$ ipython --no-banner

In [1]: import numpy as np

In [2]: import numpy.linalg as la

In [3]: np.set_printoptions(precision=3, suppress=True, linewidth=160)

In [4]: def rd(a):
   ...:     return np.round(a, 3) + 0
   ...: 

In [5]: K = np.vander(np.arange(3) - 2, 3, increasing=True)

In [6]: K
Out[6]: 
array([[ 1, -2,  4],
       [ 1, -1,  1],
       [ 1,  0,  0]])

In [7]: K @ K
Out[7]: 
array([[ 3,  0,  2],
       [ 1, -1,  3],
       [ 1, -2,  4]])

In [8]: la.matrix_power(K, 4)
Out[8]: 
array([[11, -4, 14],
       [ 5, -5, 11],
       [ 5, -6, 12]])

In [9]: rd(np.abs(la.eigvals(K)).max())
Out[9]: np.float64(2.0)

In [10]: np.allclose(K, K.T)
Out[10]: False

In [11]: (K - K.T) / 2
Out[11]: 
array([[ 0. , -1.5,  1.5],
       [ 1.5,  0. ,  0.5],
       [-1.5, -0.5,  0. ]])

In [12]: rd(np.sort(np.abs(la.eigvals(K))))
Out[12]: array([1., 1., 2.])

In [13]: np.allclose(K @ K.T, K.T @ K)
Out[13]: False

In [14]: np.diff(K, axis=0)
Out[14]: 
array([[ 0,  1, -3],
       [ 0,  1, -1]])

In [15]: K - K[0]
Out[15]: 
array([[ 0,  0,  0],
       [ 0,  1, -3],
       [ 0,  2, -4]])

In [16]: rd(K.mean(axis=0))
Out[16]: array([ 1.   , -1.   ,  1.667])

In [17]: np.count_nonzero(K)
Out[17]: np.int64(7)

In [18]: np.abs(K).max()
Out[18]: np.int64(4)

In [19]: K.sum(axis=0)
Out[19]: array([ 3, -3,  5])

In [20]: rng = np.random.default_rng(859008)

In [21]: M2 = K + rng.integers(-2, 3, (3, 1)) @ rng.integers(-2, 3, (1, 3))

In [22]: M2
Out[22]: 
array([[ 1, -1,  6],
       [ 1,  0,  3],
       [ 1,  0,  0]])

In [23]: rd(la.svd(M2 - K, compute_uv=False))
Out[23]: array([3.162, 0.   , 0.   ])

In [24]: la.matrix_rank(M2 - K, tol=1e-8)
Out[24]: np.int64(1)

In [25]: M2 - K
Out[25]: 
array([[0, 1, 2],
       [0, 1, 2],
       [0, 0, 0]])

In [26]: np.abs(M2 - K).sum(axis=1)
Out[26]: array([3, 3, 0])

In [27]: f = np.array([2, 0, 3])

In [28]: M2 = K + np.outer(f, np.eye(3)[0])

In [29]: M2
Out[29]: 
array([[ 3., -2.,  4.],
       [ 1., -1.,  1.],
       [ 4.,  0.,  0.]])

In [30]: la.matrix_rank(M2 - K)
Out[30]: np.int64(1)

In [31]: (M2 - M2.T) / 2
Out[31]: 
array([[ 0. , -1.5,  0. ],
       [ 1.5,  0. ,  0.5],
       [ 0. , -0.5,  0. ]])

In [32]: np.trace(M2)
Out[32]: np.float64(2.0)

In [33]: rd(la.det(M2))
Out[33]: np.float64(8.0)

In [34]: rd(np.abs(la.eigvals(M2)).max())
Out[34]: np.float64(5.413)

In [35]: np.allclose(M2, M2.T)
Out[35]: False

In [36]: A = np.loadtxt("arr.csv", delimiter=",")

In [37]: A
Out[37]: 
array([[ 5.,  5.,  3.],
       [ 2.,  1.,  1.],
       [13.,  9.,  7.]])

In [38]: rd(la.norm(A, axis=1))
Out[38]: array([ 7.681,  2.449, 17.292])

In [39]: rd(la.norm(A) ** 2 / la.norm(A, 2) ** 2)
Out[39]: np.float64(1.004)

In [40]: rd(la.norm(A, axis=0))
Out[40]: array([14.071, 10.344,  7.681])

In [41]: A[0] @ A[2]
Out[41]: np.float64(131.0)

In [42]: rd(la.norm(A[0] - A[2]))
Out[42]: np.float64(9.798)

In [43]: rd(la.norm(A, 2) / la.norm(A))
Out[43]: np.float64(0.998)

In [44]: la.cond(A) > 100
Out[44]: np.True_

In [45]: np.argsort(-la.norm(A, axis=0).round(6), kind="stable")[:3]
Out[45]: array([0, 1, 2])

In [46]: la.matrix_rank(A, rtol=0.1)
Out[46]: np.int64(1)
